$ python3 -q
>>> import numpy as np
>>> from numpy import linalg as LA
>>> np.set_printoptions(precision=3, suppress=True, linewidth=200, sign=" ")
>>> def tidy(a):
...     return np.round(a, 3) + 0
... 
>>> J = np.loadtxt("test11.csv", delimiter=",")
>>> J
array([[ 1.   ,  0.9  ,  0.81 ,  0.729,  0.656,  0.59 ,  0.531],
       [ 0.9  ,  1.   ,  0.9  ,  0.81 ,  0.729,  0.656,  0.59 ],
       [ 0.81 ,  0.9  ,  1.   ,  0.9  ,  0.81 ,  0.729,  0.656],
       [ 0.729,  0.81 ,  0.9  ,  1.   ,  0.9  ,  0.81 ,  0.729],
       [ 0.656,  0.729,  0.81 ,  0.9  ,  1.   ,  0.9  ,  0.81 ],
       [ 0.59 ,  0.656,  0.729,  0.81 ,  0.9  ,  1.   ,  0.9  ],
       [ 0.531,  0.59 ,  0.656,  0.729,  0.81 ,  0.9  ,  1.   ]])
>>> # equal to its transpose
>>> evals, evecs = LA.eigh(J)
>>> np.unique(evals.round(6) + 0, return_counts=True)[1]
array([ 1,  1,  1,  1,  1,  1,  1])
>>> tidy(evecs @ np.diag(evals) @ evecs.T)
array([[ 1.   ,  0.9  ,  0.81 ,  0.729,  0.656,  0.59 ,  0.531],
       [ 0.9  ,  1.   ,  0.9  ,  0.81 ,  0.729,  0.656,  0.59 ],
       [ 0.81 ,  0.9  ,  1.   ,  0.9  ,  0.81 ,  0.729,  0.656],
       [ 0.729,  0.81 ,  0.9  ,  1.   ,  0.9  ,  0.81 ,  0.729],
       [ 0.656,  0.729,  0.81 ,  0.9  ,  1.   ,  0.9  ,  0.81 ],
       [ 0.59 ,  0.656,  0.729,  0.81 ,  0.9  ,  1.   ,  0.9  ],
       [ 0.531,  0.59 ,  0.656,  0.729,  0.81 ,  0.9  ,  1.   ]])
>>> Y = J / LA.norm(J, axis=1, keepdims=True)
>>> C2 = Y @ Y.T
>>> tidy(LA.norm(Y, axis=1))
array([ 1.,  1.,  1.,  1.,  1.,  1.,  1.])
>>> np.argwhere(np.triu(np.abs(C2) > 0.95, 1))
array([[ 0,  1],
       [ 0,  2],
       [ 0,  3],
       [ 0,  4],
       [ 1,  2],
       [ 1,  3],
       [ 1,  4],
       [ 2,  3],
       [ 2,  4],
       [ 2,  5],
       [ 2,  6],
       [ 3,  4],
       [ 3,  5],
       [ 3,  6],
       [ 4,  5],
       [ 4,  6],
       [ 5,  6]])
>>> (np.abs(C2) > 0.9).astype(int)
array([[ 1,  1,  1,  1,  1,  1,  1],
       [ 1,  1,  1,  1,  1,  1,  1],
       [ 1,  1,  1,  1,  1,  1,  1],
       [ 1,  1,  1,  1,  1,  1,  1],
       [ 1,  1,  1,  1,  1,  1,  1],
       [ 1,  1,  1,  1,  1,  1,  1],
       [ 1,  1,  1,  1,  1,  1,  1]])
>>> tidy(C2[4])
array([ 0.952,  0.966,  0.982,  0.995,  1.   ,  0.995,  0.986])
>>> L = LA.cholesky(J)
>>> J / np.sqrt(np.outer(np.diag(J), np.diag(J)))
array([[ 1.   ,  0.9  ,  0.81 ,  0.729,  0.656,  0.59 ,  0.531],
       [ 0.9  ,  1.   ,  0.9  ,  0.81 ,  0.729,  0.656,  0.59 ],
       [ 0.81 ,  0.9  ,  1.   ,  0.9  ,  0.81 ,  0.729,  0.656],
       [ 0.729,  0.81 ,  0.9  ,  1.   ,  0.9  ,  0.81 ,  0.729],
       [ 0.656,  0.729,  0.81 ,  0.9  ,  1.   ,  0.9  ,  0.81 ],
       [ 0.59 ,  0.656,  0.729,  0.81 ,  0.9  ,  1.   ,  0.9  ],
       [ 0.531,  0.59 ,  0.656,  0.729,  0.81 ,  0.9  ,  1.   ]])
>>> tidy(L)
array([[ 1.   ,  0.   ,  0.   ,  0.   ,  0.   ,  0.   ,  0.   ],
       [ 0.9  ,  0.436,  0.   ,  0.   ,  0.   ,  0.   ,  0.   ],
       [ 0.81 ,  0.392,  0.436,  0.   ,  0.   ,  0.   ,  0.   ],
       [ 0.729,  0.353,  0.392,  0.436,  0.   ,  0.   ,  0.   ],
       [ 0.656,  0.318,  0.353,  0.392,  0.436,  0.   ,  0.   ],
       [ 0.59 ,  0.287,  0.318,  0.353,  0.392,  0.436,  0.   ],
       [ 0.531,  0.257,  0.287,  0.318,  0.353,  0.392,  0.436]])
>>> tidy(np.prod(np.diag(L)) ** 2), tidy(LA.det(J))
(np.float64(0.0), np.float64(0.0))
>>> mat = np.load("data.npy")
>>> tidy(mat)
array([[ 0.4  ,  0.   ,  0.2  ,  0.   ,  0.2  ,  0.2  ,  0.   ],
       [ 0.   ,  1.   ,  0.   ,  0.   ,  0.   ,  0.   ,  0.   ],
       [ 0.   ,  0.333,  0.333,  0.333,  0.   ,  0.   ,  0.   ],
       [ 0.25 ,  0.   ,  0.   ,  0.25 ,  0.   ,  0.25 ,  0.25 ],
       [ 0.   ,  0.333,  0.   ,  0.333,  0.333,  0.   ,  0.   ],
       [ 0.   ,  0.25 ,  0.   ,  0.   ,  0.   ,  0.5  ,  0.25 ],
       [ 0.   ,  0.25 ,  0.   ,  0.25 ,  0.   ,  0.25 ,  0.25 ]])
>>> # row-stochastic, so 1 is an eigenvalue
>>> Q, Rm = LA.qr(mat)
>>> tidy(abs(Rm[0, 0])), tidy(LA.norm(mat[:, 0]))
(np.float64(0.472), np.float64(0.472))
>>> np.allclose(Rm.T @ Rm, mat.T @ mat)
True
>>> tidy(Q @ Rm)
array([[ 0.4  ,  0.   ,  0.2  ,  0.   ,  0.2  ,  0.2  ,  0.   ],
       [ 0.   ,  1.   ,  0.   ,  0.   ,  0.   ,  0.   ,  0.   ],
       [ 0.   ,  0.333,  0.333,  0.333,  0.   ,  0.   ,  0.   ],
       [ 0.25 ,  0.   ,  0.   ,  0.25 ,  0.   ,  0.25 ,  0.25 ],
       [ 0.   ,  0.333,  0.   ,  0.333,  0.333,  0.   ,  0.   ],
       [ 0.   ,  0.25 ,  0.   ,  0.   ,  0.   ,  0.5  ,  0.25 ],
       [ 0.   ,  0.25 ,  0.   ,  0.25 ,  0.   ,  0.25 ,  0.25 ]])
>>> tidy(Q.T @ Q)
array([[ 1.,  0.,  0.,  0.,  0.,  0.,  0.],
       [ 0.,  1.,  0.,  0.,  0.,  0.,  0.],
       [ 0.,  0.,  1.,  0.,  0.,  0.,  0.],
       [ 0.,  0.,  0.,  1.,  0.,  0.,  0.],
       [ 0.,  0.,  0.,  0.,  1.,  0.,  0.],
       [ 0.,  0.,  0.,  0.,  0.,  1.,  0.],
       [ 0.,  0.,  0.,  0.,  0.,  0.,  1.]])
>>> tidy(np.sort(np.abs(LA.eigvals(mat)))[::-1])
array([ 1.   ,  0.809,  0.544,  0.333,  0.3  ,  0.3  ,  0.026])
>>> pr = np.eye(7)[6]
>>> for _ in range(7):
...     pr = pr @ mat
...     print(pr.round(3))
... 
[ 0.    0.25  0.    0.25  0.    0.25  0.25]
[ 0.062  0.375  0.     0.125  0.     0.25   0.188]
[ 0.056  0.484  0.012  0.078  0.012  0.216  0.141]
[ 0.042  0.582  0.015  0.063  0.015  0.174  0.109]
[ 0.033  0.663  0.014  0.053  0.014  0.138  0.086]
[ 0.026  0.728  0.011  0.044  0.011  0.11   0.069]
[ 0.022  0.78   0.009  0.036  0.009  0.089  0.056]
>>> left, s, Vh = LA.svd(mat)
>>> tidy(s)
array([ 1.238,  0.784,  0.56 ,  0.443,  0.333,  0.229,  0.019])
>>> np.argmax(s[:-1] / (s[1:] + 1e-6)) + 1
np.int64(6)
>>> Y = left[:, :6] @ np.diag(s[:6]) @ Vh[:6]
>>> LA.matrix_rank(mat, rtol=0.05)
np.int64(6)
>>> LA.cond(mat) > 100
np.False_
>>> LA.matrix_rank(mat, rtol=0.1)
np.int64(6)
>>> np.argsort(-LA.norm(mat, axis=0).round(6), kind="stable")[:3]
array([ 1,  5,  3])
>>> [round(float(x), 3) for x in LA.svd(mat, compute_uv=False)[:3]]
[1.238, 0.784, 0.56]
>>> round(np.log10(LA.cond(mat)))
2
>>> tidy(np.abs(LA.svd(mat)[2][-1]))
array([ 0.092,  0.001,  0.299,  0.306,  0.299,  0.388,  0.754])
>>> K = np.array([[3.0, -3.0, 0.0, 0.0, 0.0],
...     [-3.0, 2.0, -3.0, 0.0, 0.0],
...     [0.0, -3.0, -1.0, -3.0, 0.0],
...     [0.0, 0.0, -3.0, 3.0, -3.0],
...     [0.0, 0.0, 0.0, -3.0, 3.0]])
>>> tidy(np.poly(K))
array([   1.,  -10.,   -2.,  198., -252.,  -81.])
>>> tidy(LA.det(2 * K)), tidy(LA.det(K))
(np.float64(2592.0), np.float64(81.0))
>>> m1 = np.array([[5, 5, 5, 5, 5, 5, 5],
...     [5, 10, 10, 10, 10, 10, 10],
...     [5, 10, 15, 15, 15, 15, 15],
...     [5, 10, 15, 20, 20, 20, 20],
...     [5, 10, 15, 20, 25, 25, 25],
...     [5, 10, 15, 20, 25, 30, 30],
...     [5, 10, 15, 20, 25, 30, 35]])
>>> t = np.radians(180)
>>> Rm = np.eye(7)
>>> Rm[1, 1] = Rm[4, 4] = np.cos(t)
>>> Rm[1, 4], Rm[4, 1] = -np.sin(t), np.sin(t)
>>> tidy(Rm)
array([[ 1.,  0.,  0.,  0.,  0.,  0.,  0.],
       [ 0., -1.,  0.,  0.,  0.,  0.,  0.],
       [ 0.,  0.,  1.,  0.,  0.,  0.,  0.],
       [ 0.,  0.,  0.,  1.,  0.,  0.,  0.],
       [ 0.,  0.,  0.,  0., -1.,  0.,  0.],
       [ 0.,  0.,  0.,  0.,  0.,  1.,  0.],
       [ 0.,  0.,  0.,  0.,  0.,  0.,  1.]])
>>> Y = m1 @ Rm.T
>>> tidy(LA.det(Rm)), np.trace(Rm)
(np.float64(1.0), np.float64(3.0))
>>> np.allclose(LA.norm(m1, axis=1), LA.norm(Y, axis=1))
True
>>> tidy(Y)
array([[  5.,  -5.,   5.,   5.,  -5.,   5.,   5.],
       [  5., -10.,  10.,  10., -10.,  10.,  10.],
       [  5., -10.,  15.,  15., -15.,  15.,  15.],
       [  5., -10.,  15.,  20., -20.,  20.,  20.],
       [  5., -10.,  15.,  20., -25.,  25.,  25.],
       [  5., -10.,  15.,  20., -25.,  30.,  30.],
       [  5., -10.,  15.,  20., -25.,  30.,  35.]])
>>> np.allclose(m1 @ m1.T, Y @ Y.T)
True
>>> tidy(np.abs(Y - m1).max(axis=0))
array([  0.,  20.,   0.,   0.,  50.,   0.,   0.])
>>> rng = np.random.default_rng(34482)
>>> idx = rng.permutation(7)
>>> idx
array([ 6,  5,  1,  2,  0,  3,  4])
>>> Y = m1[idx][:, idx]
>>> tidy(np.sort(np.abs(LA.eigvals(Y))))
array([   1.306,    1.498,    1.91 ,    2.792,    5.   ,   13.09 ,  114.404])
>>> Y = m1 / LA.norm(m1, axis=1, keepdims=True)
>>> C2 = Y @ Y.T
>>> (np.abs(C2) > 0.9).astype(int)
array([[ 1,  1,  1,  1,  1,  1,  0],
       [ 1,  1,  1,  1,  1,  1,  1],
       [ 1,  1,  1,  1,  1,  1,  1],
       [ 1,  1,  1,  1,  1,  1,  1],
       [ 1,  1,  1,  1,  1,  1,  1],
       [ 1,  1,  1,  1,  1,  1,  1],
       [ 0,  1,  1,  1,  1,  1,  1]])
>>> tidy(C2[0])
array([ 1.   ,  0.983,  0.962,  0.942,  0.922,  0.906,  0.894])
>>> tidy(LA.norm(Y, axis=1))
array([ 1.,  1.,  1.,  1.,  1.,  1.,  1.])
>>> tidy(np.degrees(np.arccos(np.clip(C2[0, 4], -1, 1))))
np.float64(22.759)
>>> np.argwhere(np.triu(np.abs(C2) > 0.95, 1))
array([[ 0,  1],
       [ 0,  2],
       [ 1,  2],
       [ 1,  3],
       [ 1,  4],
       [ 2,  3],
       [ 2,  4],
       [ 2,  5],
       [ 2,  6],
       [ 3,  4],
       [ 3,  5],
       [ 3,  6],
       [ 4,  5],
       [ 4,  6],
       [ 5,  6]])
